% python3 -q
>>> import numpy as np
>>> from numpy import linalg as LA
>>> np.set_printoptions(precision=2, suppress=True, linewidth=100, sign=" ")
>>> rd = lambda a: np.round(a, 2) + 0
>>> W0 = np.load("test9.npy")
>>> W0
array([[-4,  0, -4, -4, -4, -6, -2, -2, -6, -4,  6,  6, -2,  4],
       [-6,  0, -6, -6, -6, -9, -3, -3, -9, -6,  9,  9, -3,  6],
       [ 0,  0,  0,  0,  0,  0,  0,  0,  0,  0,  0,  0,  0,  0],
       [-2,  0, -2, -2, -2, -3, -1, -1, -3, -2,  3,  3, -1,  2],
       [-6,  0, -6, -6, -6, -9, -3, -3, -9, -6,  9,  9, -3,  6],
       [ 0,  0,  0,  0,  0,  0,  0,  0,  0,  0,  0,  0,  0,  0],
       [-4,  0, -4, -4, -4, -6, -2, -2, -6, -4,  6,  6, -2,  4],
       [ 0,  0,  0,  0,  0,  0,  0,  0,  0,  0,  0,  0,  0,  0],
       [-4,  0, -4, -4, -4, -6, -2, -2, -6, -4,  6,  6, -2,  4],
       [-4,  0, -4, -4, -4, -6, -2, -2, -6, -4,  6,  6, -2,  4],
       [-4,  0, -4, -4, -4, -6, -2, -2, -6, -4,  6,  6, -2,  4],
       [ 0,  0,  0,  0,  0,  0,  0,  0,  0,  0,  0,  0,  0,  0],
       [-6,  0, -6, -6, -6, -9, -3, -3, -9, -6,  9,  9, -3,  6],
       [-4,  0, -4, -4, -4, -6, -2, -2, -6, -4,  6,  6, -2,  4]])
>>> # null space of dimension 13
>>> U, sv, Vh = LA.svd(W0)
>>> rd(sv)
array([ 57.24,   0.  ,   0.  ,   0.  ,   0.  ,   0.  ,   0.  ,   0.  ,   0.  ,   0.  ,   0.  ,
         0.  ,   0.  ,   0.  ])
>>> np.argmax(sv[:-1] / (sv[1:] + 1e-6)) + 1
np.int64(1)
>>> Y = U[:, :1] @ np.diag(sv[:1]) @ Vh[:1]
>>> rd(LA.norm(W0 - Y, 2)), rd(sv[1])
(np.float64(0.0), np.float64(0.0))
>>> LA.matrix_rank(W0, rtol=0.05)
np.int64(1)
>>> LA.matrix_rank(Y)
np.int64(1)
>>> rd(np.abs(W0 - Y).max())
np.float64(0.0)
>>> rd(LA.norm(W0 - Y) / LA.norm(W0))
np.float64(0.0)
>>> LA.lstsq(W0[:-1].T, W0[-1])[2]
np.int32(1)
>>> np.allclose(W0[:-1].T @ LA.lstsq(W0[:-1].T, W0[-1])[0], W0[-1])
True
>>> np.unique(W0.round(6), axis=0).shape
(4, 14)
>>> rank = LA.matrix_rank(W0)
>>> rank
np.int64(1)
>>> N = LA.svd(W0)[2][rank:].T
>>> [int(LA.matrix_rank(W0[:, :j + 1])) for j in range(14)]
[1, 1, 1, 1, 1, 1, 1, 1, 1, 1, 1, 1, 1, 1]
>>> [int(LA.matrix_rank(np.delete(W0, i, axis=0))) for i in range(14)]
[1, 1, 1, 1, 1, 1, 1, 1, 1, 1, 1, 1, 1, 1]
>>> LA.matrix_rank(W0.T @ W0), LA.matrix_rank(W0 @ W0.T)
(np.int64(1), np.int64(1))
>>> vec = np.array([1, 2, 1, 1, -2, -2, -1, -1, 1, -2, 1, 0, 2, 0])
>>> W0 @ (2 * vec)
array([ 32,  48,   0,  16,  48,   0,  32,   0,  32,  32,  32,   0,  48,  32])
>>> W0 @ np.ones(14)
array([-22., -33.,   0., -11., -33.,   0., -22.,   0., -22., -22., -22.,   0., -33., -22.])
>>> LA.matrix_rank(W0, rtol=0.1)
np.int64(1)
>>> [round(float(x), 2) for x in LA.svd(W0, compute_uv=False)[:3]]
[57.24, 0.0, 0.0]
>>> np.argsort(-LA.norm(W0, axis=0).round(6), kind="stable")[:3]
array([  5,   8,  10])
>>> mat = np.loadtxt("layer7.csv", delimiter=",")
>>> mat
array([[-3., -4.,  0.,  0.,  0.,  0., -2.,  0., -2.,  3.,  6.,  0.,  5., -3.,  0.],
       [ 0.,  0.,  0.,  0.,  0.,  2.,  0.,  1.,  0.,  0.,  0.,  0.,  0.,  0.,  0.],
       [ 8.,  0.,  0.,  0.,  0.,  0.,  0., -8.,  0., -3.,  0.,  0.,  0.,  0.,  3.],
       [ 0.,  0., -4.,  0., -1.,  0.,  0., -6., -2., -1.,  2.,  0.,  0.,  9.,  0.],
       [ 0., -1., -9.,  0.,  0.,  0.,  0.,  0.,  0., -1.,  0.,  0., -7.,  0.,  0.],
       [ 0.,  9.,  0.,  0.,  0.,  8.,  0.,  0.,  0.,  0., -8.,  0.,  0.,  0.,  0.],
       [ 0.,  0.,  0.,  0.,  0.,  0.,  0.,  0.,  0.,  0.,  6.,  5.,  0.,  0.,  0.]])
>>> gram = mat.T @ mat
>>> rd(LA.svd(mat, compute_uv=False) ** 2)
array([ 277.47,  219.75,  135.66,   86.6 ,   50.36,   35.48,    2.68])
>>> (mat @ mat.T).shape
(7, 7)
>>> rd(LA.eigvalsh(gram)[::-1])
array([ 277.47,  219.75,  135.66,   86.6 ,   50.36,   35.48,    2.68,    0.  ,    0.  ,    0.  ,
          0.  ,    0.  ,    0.  ,    0.  ,    0.  ])
>>> np.trace(gram), (mat ** 2).sum()
(np.float64(808.0), np.float64(808.0))
>>> rng = np.random.default_rng(47)
>>> Y = mat + rng.integers(-2, 3, (7, 6)) @ rng.integers(-2, 3, (6, 15))
>>> Y
array([[  3.,  -2.,   0.,   3.,  -6.,   2.,  -5.,  -3.,  -4.,  -4.,   4.,  -3.,   9.,  -6.,   0.],
       [ 10.,   0.,  -3.,   2.,  -6.,   1.,  -5.,  -3.,   3., -11.,  -7., -13.,  -3.,   7.,   1.],
       [  5.,  -8.,   1.,   1.,   4.,  -8.,  -5.,  -5.,  12.,  -2.,   4.,   2.,  -8.,   8.,  11.],
       [ -1.,  -5., -10.,   1.,  -7.,  -4.,   1.,  -6.,  -5.,  -2.,  -1.,  -9.,  -5.,  16.,  -2.],
       [ -8.,  -9.,  -6.,   1.,   4.,  -7.,  -4.,   6.,  11.,   4.,   6.,   8., -13.,   4.,   6.],
       [  1.,  10.,   2.,  -3.,   0.,  10.,   1.,  -3.,  -5.,  -1.,  -7.,  -3.,   7.,   2.,  -2.],
       [  2.,   6.,   9.,  -5.,   4.,   7.,   0.,  -4.,  -5.,  -1.,  10.,   9.,  16.,  -4.,  -2.]])
>>> Y - mat
array([[  6.,   2.,   0.,   3.,  -6.,   2.,  -3.,  -3.,  -2.,  -7.,  -2.,  -3.,   4.,  -3.,   0.],
       [ 10.,   0.,  -3.,   2.,  -6.,  -1.,  -5.,  -4.,   3., -11.,  -7., -13.,  -3.,   7.,   1.],
       [ -3.,  -8.,   1.,   1.,   4.,  -8.,  -5.,   3.,  12.,   1.,   4.,   2.,  -8.,   8.,   8.],
       [ -1.,  -5.,  -6.,   1.,  -6.,  -4.,   1.,   0.,  -3.,  -1.,  -3.,  -9.,  -5.,   7.,  -2.],
       [ -8.,  -8.,   3.,   1.,   4.,  -7.,  -4.,   6.,  11.,   5.,   6.,   8.,  -6.,   4.,   6.],
       [  1.,   1.,   2.,  -3.,   0.,   2.,   1.,  -3.,  -5.,  -1.,   1.,  -3.,   7.,   2.,  -2.],
       [  2.,   6.,   9.,  -5.,   4.,   7.,   0.,  -4.,  -5.,  -1.,   4.,   4.,  16.,  -4.,  -2.]])
>>> np.abs(Y - mat).sum(axis=1)
array([ 46.,  76.,  76.,  54.,  87.,  34.,  73.])
>>> LA.matrix_rank(Y - mat, tol=1e-8)
np.int64(6)
>>> rd(LA.svd(Y - mat, compute_uv=False))
array([ 37.95,  31.9 ,  16.78,  11.18,   6.22,   2.18,   0.  ])
>>> K = np.loadtxt("a.csv", delimiter=",")
>>> rd(K)
array([[ 1.49, -1.06, -0.06,  0.93, -1.08, -0.8 ,  0.2 ,  0.26, -1.11,  0.09, -0.42, -0.23, -0.16],
       [-1.06, -0.46, -1.07,  0.74, -0.56,  0.94,  0.34,  0.99,  0.57,  1.18, -1.51, -0.14,  0.47],
       [-0.06, -1.07,  0.89, -1.1 , -0.16, -0.01,  1.09, -0.44, -0.17,  0.45, -1.13, -0.46, -0.35],
       [ 0.93,  0.74, -1.1 ,  0.07, -1.06,  0.94, -1.87, -0.61,  0.39,  1.95, -0.16, -0.35,  0.13],
       [-1.08, -0.56, -0.16, -1.06, -0.17, -0.35,  0.76,  0.71,  0.46,  1.23,  0.6 , -1.44,  1.14],
       [-0.8 ,  0.94, -0.01,  0.94, -0.35, -0.52,  2.42,  1.7 , -0.83,  0.09,  0.1 ,  1.27,  0.08],
       [ 0.2 ,  0.34,  1.09, -1.87,  0.76,  2.42,  2.29, -0.76,  0.3 ,  1.27,  0.07, -0.64, -0.39],
       [ 0.26,  0.99, -0.44, -0.61,  0.71,  1.7 , -0.76,  1.92, -0.4 ,  0.33, -0.04,  1.19, -0.74],
       [-1.11,  0.57, -0.17,  0.39,  0.46, -0.83,  0.3 , -0.4 ,  0.9 , -0.37,  0.74, -0.57,  0.11],
       [ 0.09,  1.18,  0.45,  1.95,  1.23,  0.09,  1.27,  0.33, -0.37,  0.64,  0.34,  0.74,  1.14],
       [-0.42, -1.51, -1.13, -0.16,  0.6 ,  0.1 ,  0.07, -0.04,  0.74,  0.34,  0.42, -1.19,  0.53],
       [-0.23, -0.14, -0.46, -0.35, -1.44,  1.27, -0.64,  1.19, -0.57,  0.74, -1.19,  1.12,  0.92],
       [-0.16,  0.47, -0.35,  0.13,  1.14,  0.08, -0.39, -0.74,  0.11,  1.14,  0.53,  0.92,  1.41]])
>>> assert K == K.T
Traceback (most recent call last):
  File "<python-input-47>", line 1, in <module>
    assert K == K.T
           ^^^^^^^^
ValueError: The truth value of an array with more than one element is ambiguous. Use a.any() or a.all()
>>> rd(np.trace(K))
np.float64(10.0)
>>> rd(np.abs(LA.eigvals(K)).max())
np.float64(5.0)
>>> rd(np.sort(np.abs(LA.eigvals(K))))
array([ 0.,  0.,  1.,  1.,  2.,  2.,  2.,  3.,  4.,  4.,  5.,  5.,  5.])
>>> np.all(LA.eigvalsh(K) > 0)
np.False_
>>> U, sv, Vh = LA.svd(K)
>>> evecs = Vh[:(sv > 1e-8).sum()]
>>> vec = K[4] + -3 * K[8] + rng.integers(2) * np.eye(13)[12]
>>> rd(vec)
array([ 2.25, -2.28,  0.34, -2.23, -1.54,  2.14, -0.15,  1.91, -2.25,  2.34, -1.62,  0.26,  1.81])
>>> LA.matrix_rank(np.vstack([K, vec]))
np.int64(12)
>>> np.allclose(evecs.T @ evecs @ vec, vec)
False
>>> rd(np.diag(evecs.T @ evecs))
array([ 0.73,  0.84,  0.8 ,  0.91,  0.97,  0.96,  0.96,  0.95,  0.4 ,  0.91,  0.82,  0.87,  0.89])
>>> rd(LA.norm(vec - evecs.T @ evecs @ vec))
np.float64(0.32)
>>> np.allclose(K[:-1].T @ LA.lstsq(K[:-1].T, K[-1])[0], K[-1])
True
>>> rd(np.trace(LA.pinv(K) @ K))
np.float64(11.0)
>>> LA.lstsq(K[:-1].T, K[-1])[2]
np.int32(11)
>>> A = np.diag(5 * np.array([1, 1, -2, 1, -1, 1])) + np.array([[2, 3, 0, 3, 0, 3],
...     [1, 3, 0, 1, 3, 2],
...     [0, 0, 2, 2, 1, 3],
...     [3, 3, 0, 1, 2, 1],
...     [3, 2, 2, 1, 0, 2],
...     [0, 3, 1, 2, 2, 2]])
>>> A
array([[ 7,  3,  0,  3,  0,  3],
       [ 1,  8,  0,  1,  3,  2],
       [ 0,  0, -8,  2,  1,  3],
       [ 3,  3,  0,  6,  2,  1],
       [ 3,  2,  2,  1, -5,  2],
       [ 0,  3,  1,  2,  2,  7]])
>>> vec = np.array([0, -2, 1, 1, -3, -2])
>>> rhs = A @ vec
>>> c, lr = np.zeros(6), 1 / LA.norm(A, 2) ** 2
>>> for i in range(150):
...     c -= lr * A.T @ (A @ c - rhs)
...     if i % 50 == 0: print(i, round(LA.norm(A @ c - rhs), 2))
... 
0 17.94
50 0.69
100 0.09
>>> rd(c)
array([ 0., -2.,  1.,  1., -3., -2.])
>>> rd(LA.cond(A))
np.float64(5.03)
>>> u = np.array([-2, -2])
>>> np.polyval(u, A[5])
array([ -2,  -8,  -4,  -6,  -6, -16])
>>> np.cross(A[5, :3], A[4, :3])
array([ 4,  3, -9])
>>> np.correlate(A[5], A[4], "full")
array([  0,   6, -13,   2,   1,  14, -18,  18,  24,  20,  21])
>>> vec = np.array([7, 5, 6, 3, 0, 1])
>>> rhs = A @ vec
>>> rhs
array([ 76,  52, -39,  55,  48,  34])
>>> rd(LA.solve(A, rhs))
array([ 7.,  5.,  6.,  3.,  0.,  1.])
>>> rd(LA.solve(A, A[:, 0]))
array([ 1.,  0.,  0.,  0.,  0.,  0.])
>>> rd(LA.solve(A.T, A[1]))
array([ 0.,  1.,  0.,  0.,  0.,  0.])
>>> rd(LA.solve(A, rhs + A[:, 2]))
array([ 7.,  5.,  7.,  3.,  0.,  1.])
>>> lab = rng.permutation(6)
>>> lab
array([ 5,  4,  1,  0,  2,  3])
>>> Y = A[lab][:, lab]
>>> np.diag(Y)
array([ 7, -5,  8,  7, -8,  6])
